$ python -q
>>> import numpy as np
>>> np.set_printoptions(precision=3, suppress=True, linewidth=120, sign=" ")
>>> def tidy(a):
...     return np.round(a, 3) + 0
... 
>>> data = np.loadtxt("layer1.csv", delimiter=",")
>>> tidy(data)
array([[-0.124,  0.036, -0.185,  0.174,  0.148, -0.698, -0.208,  0.226,  0.375,  0.01 ,  0.247,  0.175,  0.289],
       [-0.371, -0.134, -0.232,  0.116, -0.047,  0.269, -0.161,  0.072,  0.025, -0.44 , -0.47 ,  0.036,  0.505],
       [-0.165, -0.388, -0.118,  0.509,  0.305, -0.122,  0.094,  0.093, -0.38 ,  0.184, -0.004, -0.49 , -0.074],
       [ 0.   , -0.103, -0.13 , -0.428,  0.009, -0.537, -0.018, -0.115, -0.47 , -0.394, -0.236,  0.035, -0.233],
       [ 0.206, -0.461, -0.117,  0.309, -0.407, -0.033, -0.237, -0.139,  0.369, -0.192, -0.103,  0.039, -0.457],
       [ 0.412, -0.268, -0.296, -0.193,  0.061, -0.031, -0.185, -0.444, -0.028,  0.453, -0.168,  0.003,  0.405],
       [ 0.371,  0.1  ,  0.525, -0.034,  0.066, -0.143, -0.319,  0.303,  0.118, -0.032, -0.407, -0.408,  0.1  ],
       [ 0.   , -0.034, -0.024, -0.206, -0.066, -0.041,  0.258, -0.326,  0.307, -0.363,  0.336, -0.632,  0.199],
       [-0.494, -0.271,  0.328, -0.212, -0.5  , -0.208,  0.176,  0.01 ,  0.063,  0.409, -0.153, -0.051,  0.098],
       [ 0.453, -0.153,  0.142,  0.26 , -0.335, -0.106,  0.478,  0.189, -0.251, -0.192,  0.102,  0.217,  0.373],
       [ 0.082,  0.504, -0.488,  0.126, -0.265, -0.137,  0.33 ,  0.096,  0.119,  0.183, -0.403, -0.229, -0.124],
       [ 0.   , -0.172,  0.197,  0.028,  0.513, -0.079,  0.525, -0.192,  0.376, -0.04 , -0.379,  0.231, -0.099],
       [ 0.124, -0.38 , -0.315, -0.457,  0.098,  0.183,  0.139,  0.652,  0.162,  0.061,  0.067, -0.065, -0.076]])
>>> rng = np.random.default_rng(32228)
>>> M2 = data + rng.integers(-2, 3, (13, 9)) @ rng.integers(-2, 3, (9, 13))
>>> tidy(M2)
array([[  0.876,  10.036,  -5.185,  -0.826,  -4.852,   3.302,   5.792,   2.226,   5.375,  -0.99 ,   3.247,  -0.825,
         -1.711],
       [-13.371, -13.134,  -2.232,   3.116,   4.953,  -4.731,   4.839,   7.072,  -2.975,  -5.44 ,   0.53 ,  -3.964,
          5.505],
       [ -1.165,   3.612,  -3.118,  -7.491,   5.305,  -6.122,  10.094, -12.907,  -2.38 ,  -2.816,   6.996,  -5.49 ,
         -0.074],
       [  0.   , -12.103,  10.87 ,   4.572,  -1.991,  -1.537, -20.018,   9.885,  -1.47 ,   0.606, -12.236,   2.035,
          2.767],
       [ -1.794,   4.539,  -0.117,   2.309,   0.593,  -9.033,  -2.237,   4.861,   7.369,  -0.192,  -3.103,   8.039,
         -1.457],
       [-11.588,  -4.268,   3.704,  -3.193,  -3.939, -13.031,   0.815,   2.556,  -2.028,   0.453,   5.832, -10.997,
          1.405],
       [ -4.629, -12.9  ,   8.525,  15.966,  12.066,   2.857, -10.319,  13.303,  -4.882,  -8.032,  -5.407,   5.592,
         12.1  ],
       [ -1.   ,  11.966,  -3.024,  -0.206,   1.934,  -6.041,   3.258,   1.674,   6.307,  -8.363,   3.336,   2.368,
          4.199],
       [-10.494,   0.729,   1.328,   1.788,   1.5  , -11.208,  -4.824,  11.01 ,   4.063,  -9.591,  -0.153,  -1.051,
          7.098],
       [ -9.547,   5.847,  -7.858,   3.26 ,   8.665,  -6.106,   1.478,   7.189,   4.749,   0.808,   5.102,   9.217,
         -5.627],
       [-10.918,   6.504,  -1.488,   3.126,   1.735,  -9.137,  12.33 ,   2.096,   1.119,   2.183,  11.597,  -3.229,
         -2.124],
       [ -5.   ,   6.828,  -9.803,  -0.972,   7.513,   0.921,  11.525,  -5.192,  -1.624,   4.96 ,  12.621,   2.231,
         -8.099],
       [  6.124,   7.62 ,   4.685,  -3.457, -13.902,   2.183,  -1.861,   2.652,   7.162,   1.061,  -4.933,  -5.065,
         -1.076]])
>>> np.linalg.matrix_rank(M2 - data, tol=1e-8)
np.int64(9)
>>> np.abs(M2 - data).sum(axis=1)
array([  46.,   71.,   67.,   80.,   45.,   64.,  116.,   53.,   65.,   76.,   66.,   77.,   61.])
>>> tidy(np.linalg.svd(M2 - data, compute_uv=False))
array([ 54.717,  43.269,  29.971,  28.742,  18.863,  15.615,  10.611,   7.662,   2.744,   0.   ,   0.   ,   0.   ,
         0.   ])
